$ python3 -q
>>> import numpy as np
>>> from numpy import linalg as LA
>>> np.set_printoptions(precision=3, suppress=True, linewidth=200, floatmode="fixed")
>>> feats = np.load("w.npy")
>>> feats
array([[ 1.439,  0.733,  3.939, -0.196,  1.431,  1.576,  0.800, -1.291],
       [ 3.544, -0.909,  1.374, -1.821,  1.253, -1.372, -0.920, -1.451],
       [-0.714, -1.006, -2.345, -1.197,  2.753, -2.288,  0.569,  1.846],
       [ 0.961,  0.323, -1.352, -1.921,  2.825, -2.393, -0.493, -2.122],
       [ 1.722,  0.095,  1.699,  2.137, -3.062,  0.162,  2.215, -0.514],
       [ 1.744, -1.698,  0.071, -1.249, -0.693,  3.973,  0.723, -0.851],
       [-1.159,  0.004, -1.446,  1.139,  0.972, -3.478, -2.688, -0.030],
       [-1.425,  1.932, -2.208, -0.853,  1.621,  2.186, -2.487, -0.212],
       [-0.825, -1.324, -1.432, -3.186,  1.609, -2.018, -0.940, -1.679],
       [ 1.060, -1.746, -0.306,  2.340, -0.845, -2.836,  2.489,  0.554],
       [ 0.835,  2.375,  1.517,  1.653,  0.012, -1.437, -3.016, -1.572],
       [ 0.868, -0.346,  2.152, -0.496,  1.217,  3.268, -2.075,  1.669],
       [-0.778,  0.498, -0.230,  1.256, -4.532, -0.943, -0.175, -1.028],
       [ 0.177,  0.424,  3.999,  0.055,  1.309, -0.287, -0.599,  2.576],
       [ 2.423,  0.682,  1.519,  0.201, -2.432, -1.951, -2.561, -0.180],
       [ 0.143,  0.896, -1.829,  1.835,  2.898, -1.685, -2.309,  0.947],
       [-0.695,  1.064, -0.436, -0.767, -1.501, -0.560,  3.255,  3.073],
       [-1.605, -0.324,  0.094,  1.864, -2.190,  2.677, -1.115, -2.373],
       [-0.434, -3.811,  0.540, -1.047,  1.742,  1.737,  0.806, -1.482],
       [ 1.309,  0.616, -2.103, -2.974,  0.272,  2.993,  0.781, -0.008],
       [ 0.592,  1.212, -0.641, -0.465, -2.997, -0.202,  0.974, -3.547],
       [-3.066,  1.423,  2.424, -0.014, -2.237,  0.579,  0.543, -1.438],
       [-0.406, -0.628,  1.172, -4.146,  1.244, -1.642, -0.633, -1.110],
       [-0.980, -2.383, -0.042,  0.788, -2.651,  1.435, -2.612, -1.353],
       [ 0.683,  0.334, -0.474,  2.905, -1.449,  0.451,  1.697,  3.252],
       [ 1.236, -0.333,  2.399, -1.092, -2.451, -2.368,  0.814, -2.033],
       [-2.465,  1.088,  2.727,  1.463, -0.540,  0.019,  1.593, -2.309],
       [-0.564,  1.286, -1.928,  1.967,  0.286,  3.075, -1.503, -1.908],
       [-2.754,  2.492,  1.966, -1.655,  0.443,  1.867,  0.296,  0.912],
       [-3.278, -0.278, -1.799, -0.592,  2.218, -1.394, -0.907, -1.703],
       [ 1.020,  0.832,  1.945, -0.906, -1.782, -3.755, -1.168,  0.145],
       [-0.952, -0.413, -2.407,  2.241, -2.166,  2.402,  1.188, -1.115],
       [-1.488, -1.261,  0.400,  1.630, -0.641,  0.885,  3.400, -2.372],
       [-1.356,  3.154, -0.211,  2.362, -1.764,  0.983,  1.843,  0.347],
       [ 1.026,  2.570, -2.596,  1.803, -0.160, -0.827, -0.550, -2.518],
       [-1.442,  0.337, -2.821, -0.102, -1.720,  1.651, -1.648, -2.538],
       [ 0.678,  2.631,  0.851, -0.514, -1.288,  0.497,  2.270, -3.094],
       [ 2.688,  3.239, -1.426, -0.234, -0.072,  1.419,  0.130,  1.777],
       [ 2.769,  0.441,  0.304,  1.102, -3.665,  0.381,  0.575,  1.388],
       [ 3.244, -0.470, -1.489,  0.602, -2.516,  0.666, -0.828,  2.053],
       [ 0.277,  3.844, -1.920,  0.397, -1.538,  1.632, -0.697, -0.890]])
>>> z = feats[:, 6] > np.median(feats[:, 6])
>>> r0 = feats[z].mean(axis=0) - feats[~z].mean(axis=0)
>>> ((feats - feats.mean(axis=0)) @ r0 > 0).astype(int)
array([1, 0, 0, 0, 1, 1, 0, 0, 0, 1, 0, 0, 1, 1, 0, 0, 1, 1, 1, 1, 1, 1, 0, 0, 1, 1, 1, 0, 1, 0, 0, 1, 1, 1, 0, 0, 1, 1, 1, 1, 0])
>>> round((((feats - feats.mean(axis=0)) @ r0 > 0) == z).mean(), 3)
np.float64(0.878)
>>> z.astype(int)
array([1, 0, 1, 0, 1, 1, 0, 0, 0, 1, 0, 0, 0, 0, 0, 0, 1, 0, 1, 1, 1, 1, 0, 0, 1, 1, 1, 0, 1, 0, 0, 1, 1, 1, 0, 0, 1, 1, 1, 0, 0])
